>>> import numpy as np
>>> import numpy.linalg as la
>>> np.set_printoptions(precision=2, suppress=True, linewidth=140)
>>> arr = np.loadtxt("a.csv", delimiter=",")
>>> print(arr)
[[0.25 0.25 0.   0.25 0.   0.   0.25 0.  ]
 [0.   0.33 0.33 0.   0.33 0.   0.   0.  ]
 [0.17 0.17 0.17 0.17 0.17 0.   0.17 0.  ]
 [0.   0.25 0.   0.25 0.25 0.   0.   0.25]
 [0.17 0.17 0.   0.17 0.17 0.   0.17 0.17]
 [0.   0.   0.33 0.   0.   0.33 0.33 0.  ]
 [0.   0.   0.   0.33 0.   0.   0.33 0.33]
 [0.25 0.   0.   0.25 0.   0.25 0.   0.25]]
>>> # rows sum to 1
>>> O, vecs = la.qr(arr[:, :5])[0], la.qr(arr[:, 5:])[0]
>>> sv = la.svd(O.T @ vecs, compute_uv=False)
>>> print(np.degrees(np.arccos(sv.clip(0, 1))))
[11.97 18.77 55.09]
>>> print(sv)
[0.98 0.95 0.57]
>>> x0 = np.array([-1, -2, 2, 2, -1, -2, -1, 0])
>>> rhs = arr @ x0
>>> print(rhs)
[-0.5  -0.33 -0.17 -0.25 -0.5  -0.33  0.33 -0.25]
>>> print(np.round(la.solve(arr, arr[:, 1]), 2) + 0)
[0. 1. 0. 0. 0. 0. 0. 0.]
>>> print(la.matrix_power(arr, 2))
[[0.06 0.21 0.08 0.21 0.15 0.   0.15 0.15]
 [0.11 0.22 0.17 0.11 0.22 0.   0.11 0.06]
 [0.1  0.19 0.08 0.19 0.15 0.   0.15 0.12]
 [0.1  0.19 0.08 0.17 0.19 0.06 0.04 0.17]
 [0.11 0.17 0.06 0.21 0.12 0.04 0.12 0.17]
 [0.06 0.06 0.17 0.17 0.06 0.11 0.28 0.11]
 [0.08 0.08 0.   0.28 0.08 0.08 0.11 0.28]
 [0.12 0.12 0.08 0.19 0.06 0.15 0.15 0.12]]
>>> print(arr @ np.ones(8))
[1. 1. 1. 1. 1. 1. 1. 1.]
>>> print(la.matrix_power(arr, 100))
[[0.1  0.16 0.09 0.19 0.14 0.06 0.12 0.15]
 [0.1  0.16 0.09 0.19 0.14 0.06 0.12 0.15]
 [0.1  0.16 0.09 0.19 0.14 0.06 0.12 0.15]
 [0.1  0.16 0.09 0.19 0.14 0.06 0.12 0.15]
 [0.1  0.16 0.09 0.19 0.14 0.06 0.12 0.15]
 [0.1  0.16 0.09 0.19 0.14 0.06 0.12 0.15]
 [0.1  0.16 0.09 0.19 0.14 0.06 0.12 0.15]
 [0.1  0.16 0.09 0.19 0.14 0.06 0.12 0.15]]
>>> pr = np.eye(8)[2]
>>> for _ in range(6):
...     pr = pr @ arr
...     print(pr.round(2))
... 
[0.17 0.17 0.17 0.17 0.17 0.   0.17 0.  ]
[0.1  0.19 0.08 0.19 0.15 0.   0.15 0.12]
[0.09 0.18 0.08 0.19 0.15 0.03 0.11 0.16]
[0.1  0.17 0.08 0.19 0.15 0.05 0.11 0.15]
[0.1  0.17 0.09 0.19 0.14 0.05 0.12 0.15]
[0.1  0.17 0.09 0.19 0.14 0.05 0.12 0.15]
>>> data = np.load("mat.npy")
>>> print(data)
[[ 5  3 -7  6  8 -6  4  6 -3  3  3]
 [ 6 12  1  1 -8  0  7  4  6 -9  4]
 [ 8 -6  1 -4  5 -2 -4 -2  4 -7 -7]
 [-2 -7 -7  5 -6  6 -5  3  5 -4  6]
 [-4 -8 -3  7 -2 -3 -7  9  6 -4  5]
 [ 5 -8 -2  5 -5  8  5  7 -6 -9  1]
 [-8  5  5  6  8 -9 12 -7 -8 -9 -2]
 [ 4  2 -6  4  9 -7 -6  7 -8 -7 -7]
 [-5 -3 -8  4 -9  1 -5 -3  3 -6  4]
 [-4  9 -9  4 -6  4 -4  7  8  9 -4]
 [ 9 -1 -7  2 -1 -3  8  8  3 -8 -1]]
>>> u = np.array([2, 0, 0, 1, 1, 1, 0, 2, 0, 2, 1])
>>> out = data + np.outer(u, np.eye(11)[3])
>>> print(np.round(la.det(out) / la.det(data), 2), np.round(1 + la.solve(data, u)[3], 2))
1.18 1.18
>>> print(la.matrix_rank(la.inv(out) - la.inv(data), tol=1e-8))
1
>>> print(la.matrix_rank(out - data))
1
>>> print(out)
[[ 5.  3. -7.  8.  8. -6.  4.  6. -3.  3.  3.]
 [ 6. 12.  1.  1. -8.  0.  7.  4.  6. -9.  4.]
 [ 8. -6.  1. -4.  5. -2. -4. -2.  4. -7. -7.]
 [-2. -7. -7.  6. -6.  6. -5.  3.  5. -4.  6.]
 [-4. -8. -3.  8. -2. -3. -7.  9.  6. -4.  5.]
 [ 5. -8. -2.  6. -5.  8.  5.  7. -6. -9.  1.]
 [-8.  5.  5.  6.  8. -9. 12. -7. -8. -9. -2.]
 [ 4.  2. -6.  6.  9. -7. -6.  7. -8. -7. -7.]
 [-5. -3. -8.  4. -9.  1. -5. -3.  3. -6.  4.]
 [-4.  9. -9.  6. -6.  4. -4.  7.  8.  9. -4.]
 [ 9. -1. -7.  3. -1. -3.  8.  8.  3. -8. -1.]]
>>> print(np.allclose(data @ data.T, data.T @ data))
False
>>> print((data - data.T) / 2)
[[ 0.  -1.5 -7.5  4.   6.  -5.5  6.   1.   1.   3.5 -3. ]
 [ 1.5  0.   3.5  4.   0.   4.   1.   1.   4.5 -9.   2.5]
 [ 7.5 -3.5  0.   1.5  4.   0.  -4.5  2.   6.   1.   0. ]
 [-4.  -4.  -1.5  0.  -6.5  0.5 -5.5 -0.5  0.5 -4.   2. ]
 [-6.   0.  -4.   6.5  0.   1.  -7.5  0.   7.5  1.   3. ]
 [ 5.5 -4.   0.  -0.5 -1.   0.   7.   7.  -3.5 -6.5  2. ]
 [-6.  -1.   4.5  5.5  7.5 -7.   0.  -0.5 -1.5 -2.5 -5. ]
 [-1.  -1.  -2.   0.5  0.  -7.   0.5  0.  -2.5 -7.  -7.5]
 [-1.  -4.5 -6.  -0.5 -7.5  3.5  1.5  2.5  0.  -7.   0.5]
 [-3.5  9.  -1.   4.  -1.   6.5  2.5  7.   7.   0.   2. ]
 [ 3.  -2.5  0.  -2.  -3.  -2.   5.   7.5 -0.5 -2.   0. ]]
>>> assert data == data.T
Traceback (most recent call last):
  File "<python-input-29>", line 1, in <module>
    assert data == data.T
           ^^^^^^^^^^^^^^
ValueError: The truth value of an array with more than one element is ambiguous. Use a.any() or a.all()
>>> print(data @ data)
[[ -65  100 -133  171   51 -130   -8  172   33  -22   69]
 [ 142  153    4   47   55 -141  253  -57 -115 -309   39]
 [ -41 -142   28  -15  104  -58 -123  -62  -51  104   65]
 [  33 -159 -118   20  -83  117  -21   38  -94  -34   40]
 [  10 -175 -156   -2  -16   29 -208   38  -22  -24   -8]
 [  74 -153   24   60  244  -56  114    5 -307 -118  -38]
 [-125  -37  279  -50   75 -119   98 -199   64 -155   59]
 [ -14  -20   31   16  115  -81 -166   98  -17   93   90]
 [  -1  -65   16  -85 -129  138   38  -93  -38   41   72]
 [ -54  193 -169   83 -272  159  -73  100   50   -6   44]
 [ -56   51  -29  127  208 -203   96  -33 -225 -102   49]]
>>> data.inv()
Traceback (most recent call last):
  File "<python-input-31>", line 1, in <module>
    data.inv()
    ^^^^^^^^
AttributeError: 'numpy.ndarray' object has no attribute 'inv'
>>> W1 = np.array([[6, 0, 7, 6, 8, 3],
...     [8, 9, 3, 7, 4, 5],
...     [7, 8, 6, 1, 5, 1],
...     [1, 5, 8, 6, 3, 5],
...     [9, 6, 4, 5, 6, 0],
...     [7, 8, 9, 6, 7, 3],
...     [3, 1, 9, 0, 9, 3],
...     [1, 7, 3, 9, 2, 9],
...     [8, 1, 3, 3, 2, 8],
...     [8, 3, 4, 9, 1, 3],
...     [0, 9, 6, 6, 7, 6]])
>>> beta = np.array([9, 7, 2, 7, 0, 0])
>>> hid = np.maximum(data @ W1 + beta, 0)
>>> print((hid > 0).astype(int))
[[1 1 1 1 1 1]
 [1 1 1 1 1 1]
 [1 0 0 0 0 0]
 [0 0 0 1 0 1]
 [0 1 0 1 0 1]
 [0 1 1 1 1 1]
 [0 1 1 0 1 0]
 [0 0 0 0 0 0]
 [0 0 0 0 0 0]
 [1 1 1 1 0 1]
 [0 0 1 1 1 1]]
>>> cent = np.array([[3, 0, 1], [4, 5, 3], [1, 5, 3], [3, 4, 3], [4, 4, 3], [4, 5, 0]])
>>> print(hid @ cent)
[[2044 2632 1508]
 [2546 3291 1644]
 [  15    0    5]
 [ 335  423   51]
 [ 501  634  108]
 [ 609 1094  615]
 [ 193  221  156]
 [   0    0    0]
 [   0    0    0]
 [1918 2106  964]
 [ 977 1410  606]]
>>> rng = np.random.default_rng(390)
>>> z = rng.permutation(11)
>>> print(z)
[ 1  5  8  3  7  0  4  6  9 10  2]
>>> out = data[z][:, z]
>>> print(np.trace(out))
59
>>> m1 = np.load("sample18.npy")
>>> print(m1)
[[2. 1. 0. 0. 0. 0. 0. 0. 0. 0. 0. 0. 0. 0.]
 [0. 2. 1. 0. 0. 0. 0. 0. 0. 0. 0. 0. 0. 0.]
 [0. 0. 2. 1. 0. 0. 0. 0. 0. 0. 0. 0. 0. 0.]
 [0. 0. 0. 2. 1. 0. 0. 0. 0. 0. 0. 0. 0. 0.]
 [0. 0. 0. 0. 2. 1. 0. 0. 0. 0. 0. 0. 0. 0.]
 [0. 0. 0. 0. 0. 2. 1. 0. 0. 0. 0. 0. 0. 0.]
 [0. 0. 0. 0. 0. 0. 2. 1. 0. 0. 0. 0. 0. 0.]
 [0. 0. 0. 0. 0. 0. 0. 2. 1. 0. 0. 0. 0. 0.]
 [0. 0. 0. 0. 0. 0. 0. 0. 2. 1. 0. 0. 0. 0.]
 [0. 0. 0. 0. 0. 0. 0. 0. 0. 2. 1. 0. 0. 0.]
 [0. 0. 0. 0. 0. 0. 0. 0. 0. 0. 2. 1. 0. 0.]
 [0. 0. 0. 0. 0. 0. 0. 0. 0. 0. 0. 2. 1. 0.]
 [0. 0. 0. 0. 0. 0. 0. 0. 0. 0. 0. 0. 2. 1.]
 [0. 0. 0. 0. 0. 0. 0. 0. 0. 0. 0. 0. 0. 2.]]
>>> # triangular: eigenvalues sit on the diagonal
>>> out = la.inv(m1)
>>> print(np.allclose(out, m1.T))
False
>>> print(round(float(la.slogdet(m1)[0]), 2))
1.0
>>> W0 = np.load("data.npy")
>>> print(W0)
[[-0.5  0.4 -0.1 -0.3 -1.5  1.2  0.5  0.5]
 [-0.5 -1.3 -0.3  0.4 -0.3  0.3 -0.6  0.9]
 [-0.1 -0.8 -1.3 -1.1 -1.1  0.8  0.8 -0.5]
 [ 1.3 -1.9 -0.7  0.7 -0.3 -0.3 -2.  -1.2]
 [ 0.8 -0.4 -0.9 -0.9 -1.3  0.8 -1.4  0.2]
 [-1.4  0.4 -1.2 -1.1 -1.5  1.7 -1.   0.5]
 [-1.3 -0.5 -0.7 -0.2  0.7  1.2 -0.8  0.4]
 [ 0.2  0.2 -0.4 -0.9  0.1  0.2  1.4  1.1]]
>>> print(np.abs(W0).max())
2.0
>>> print(W0.sum(axis=0))
[-1.5 -3.9 -5.6 -3.4 -5.2  5.9 -3.1  1.9]
>>> print(np.unravel_index(np.abs(W0).argmax(), W0.shape))
(np.int64(3), np.int64(6))
>>> print(W0.sum(axis=1))
[ 0.2 -1.4 -3.3 -4.4 -3.1 -3.6 -1.2  1.9]
>>> print(np.diff(W0, axis=0))
[[ 0.  -1.7 -0.2  0.7  1.2 -0.9 -1.1  0.4]
 [ 0.4  0.5 -1.  -1.5 -0.8  0.5  1.4 -1.4]
 [ 1.4 -1.1  0.6  1.8  0.8 -1.1 -2.8 -0.7]
 [-0.5  1.5 -0.2 -1.6 -1.   1.1  0.6  1.4]
 [-2.2  0.8 -0.3 -0.2 -0.2  0.9  0.4  0.3]
 [ 0.1 -0.9  0.5  0.9  2.2 -0.5  0.2 -0.1]
 [ 1.5  0.7  0.3 -0.7 -0.6 -1.   2.2  0.7]]
>>> print(W0 - W0[0])
[[ 0.   0.   0.   0.   0.   0.   0.   0. ]
 [ 0.  -1.7 -0.2  0.7  1.2 -0.9 -1.1  0.4]
 [ 0.4 -1.2 -1.2 -0.8  0.4 -0.4  0.3 -1. ]
 [ 1.8 -2.3 -0.6  1.   1.2 -1.5 -2.5 -1.7]
 [ 1.3 -0.8 -0.8 -0.6  0.2 -0.4 -1.9 -0.3]
 [-0.9  0.  -1.1 -0.8  0.   0.5 -1.5  0. ]
 [-0.8 -0.9 -0.6  0.1  2.2  0.  -1.3 -0.1]
 [ 0.7 -0.2 -0.3 -0.6  1.6 -1.   0.9  0.6]]
>>> W0[8]
Traceback (most recent call last):
  File "<python-input-57>", line 1, in <module>
    W0[8]
    ~~^^^
IndexError: index 8 is out of bounds for axis 0 with size 8
>>> x0 = np.array([-3, -4, 4, 5, 2, 3, 7, 5])
>>> rhs = W0 @ x0
>>> print(rhs)
[  4.6   8.1  -3.9 -17.1 -17.9 -10.1   3.5   8.6]
>>> print(la.solve(W0, rhs))
[-3. -4.  4.  5.  2.  3.  7.  5.]
>>> print(np.round(la.solve(W0.T, W0[1]), 2) + 0)
[0. 1. 0. 0. 0. 0. 0. 0.]
>>> print(np.round(la.solve(W0, W0[:, 0]), 2) + 0)
[1. 0. 0. 0. 0. 0. 0. 0.]
>>> blk = np.stack([W0, 4 * W0, W0[::-1]])
>>> print(blk.shape)
(3, 8, 8)
>>> print(la.matrix_rank(blk))
[8 8 8]
>>> F = np.loadtxt("layer18.csv", delimiter=",")
>>> print(F)
[[-3.  1.  1.  1. -3.  0.  0.  0.  3. -3.  1.]
 [ 1. -3.  1.  1.  1. -3.  0.  0.  0.  3. -3.]
 [ 1.  1. -3.  1.  1.  1. -3.  0.  0.  0.  3.]
 [ 1.  1.  1. -3.  1.  1.  1. -3.  0.  0.  0.]
 [-3.  1.  1.  1. -3.  1.  1.  1. -3.  0.  0.]
 [ 0. -3.  1.  1.  1. -3.  1.  1.  1. -3.  0.]
 [ 0.  0. -3.  1.  1.  1. -3.  1.  1.  1. -3.]
 [ 0.  0.  0. -3.  1.  1.  1. -3.  1.  1.  1.]
 [ 3.  0.  0.  0. -3.  1.  1.  1. -3.  1.  1.]
 [-3.  3.  0.  0.  0. -3.  1.  1.  1. -3.  1.]
 [ 1. -3.  3.  0.  0.  0. -3.  1.  1.  1. -3.]]
>>> w, vecs = la.eigh(F)
>>> x0 = np.array([-2, -2, 0, -2, 1, -2, 1, 0, 2, 0, -1])
>>> print(x0 @ F @ x0)
-113.0
>>> print(round(x0 @ F @ x0 / (x0 @ x0), 2), np.round(w[0], 2), round(float(w[-1]), 2))
-4.91 -10.31 4.6
>>> K = np.load("case1.npy")
>>> print(K)
[[ 0.56  0.13 -1.15  0.08 -1.18 -0.42 -1.31  0.02 -1.01 -3.65 -0.62]
 [-0.35  0.1  -2.   -0.05 -0.35 -0.1  -1.9   0.35  0.45 -0.8  -0.7 ]
 [-0.35 -0.1   1.   -0.05  0.85  0.3   1.1  -0.05  0.65  2.6   0.5 ]
 [-0.14  0.11 -1.85 -0.02 -0.56 -0.18 -1.81  0.28  0.11 -1.51 -0.7 ]
 [ 0.56  0.03  0.35  0.08 -0.58 -0.22  0.19 -0.18 -0.91 -1.95 -0.02]
 [-0.84 -0.1   0.3  -0.12  1.2   0.44  0.54  0.16  1.42  3.86  0.36]
 [-0.98  0.07 -2.45 -0.14  0.28  0.14 -2.17  0.56  1.47  1.33 -0.7 ]
 [ 0.77  0.12 -0.7   0.11 -1.27 -0.46 -0.92 -0.09 -1.33 -4.02 -0.5 ]
 [ 0.7   0.08 -0.2   0.1  -0.98 -0.36 -0.4  -0.14 -1.18 -3.16 -0.28]]
>>> r = la.matrix_rank(K)
>>> print(r)
2
>>> ns = la.svd(K)[2][r:].T
>>> print(np.allclose(K @ ns, 0))
True
>>> print([int(la.matrix_rank(K[:, :j + 1])) for j in range(11)])
[1, 2, 2, 2, 2, 2, 2, 2, 2, 2, 2]
>>> print(np.round(ns @ ns.T, 2) + 0)
[[ 0.93  0.   -0.11 -0.01  0.05  0.02 -0.09  0.03  0.11  0.17 -0.02]
 [ 0.    1.    0.02  0.    0.01  0.    0.02  0.    0.    0.02  0.01]
 [-0.11  0.02  0.55 -0.02 -0.04 -0.01 -0.42  0.09  0.16 -0.04 -0.15]
 [-0.01  0.   -0.02  1.    0.01  0.   -0.01  0.    0.02  0.02  0.  ]
 [ 0.05  0.01 -0.04  0.01  0.93 -0.03 -0.05 -0.01 -0.08 -0.23 -0.03]
 [ 0.02  0.   -0.01  0.   -0.03  0.99 -0.01  0.   -0.03 -0.09 -0.01]
 [-0.09  0.02 -0.42 -0.01 -0.05 -0.01  0.61  0.08  0.13 -0.09 -0.14]
 [ 0.03  0.    0.09  0.   -0.01  0.    0.08  0.98 -0.05 -0.03  0.03]
 [ 0.11  0.    0.16  0.02 -0.08 -0.03  0.13 -0.05  0.83 -0.28  0.03]
 [ 0.17  0.02 -0.04  0.02 -0.23 -0.09 -0.09 -0.03 -0.28  0.25 -0.07]
 [-0.02  0.01 -0.15  0.   -0.03 -0.01 -0.14  0.03  0.03 -0.07  0.95]]
>>> print(la.matrix_rank(K.T @ K), la.matrix_rank(K @ K.T))
2 2
>>> print(ns.shape)
(11, 9)
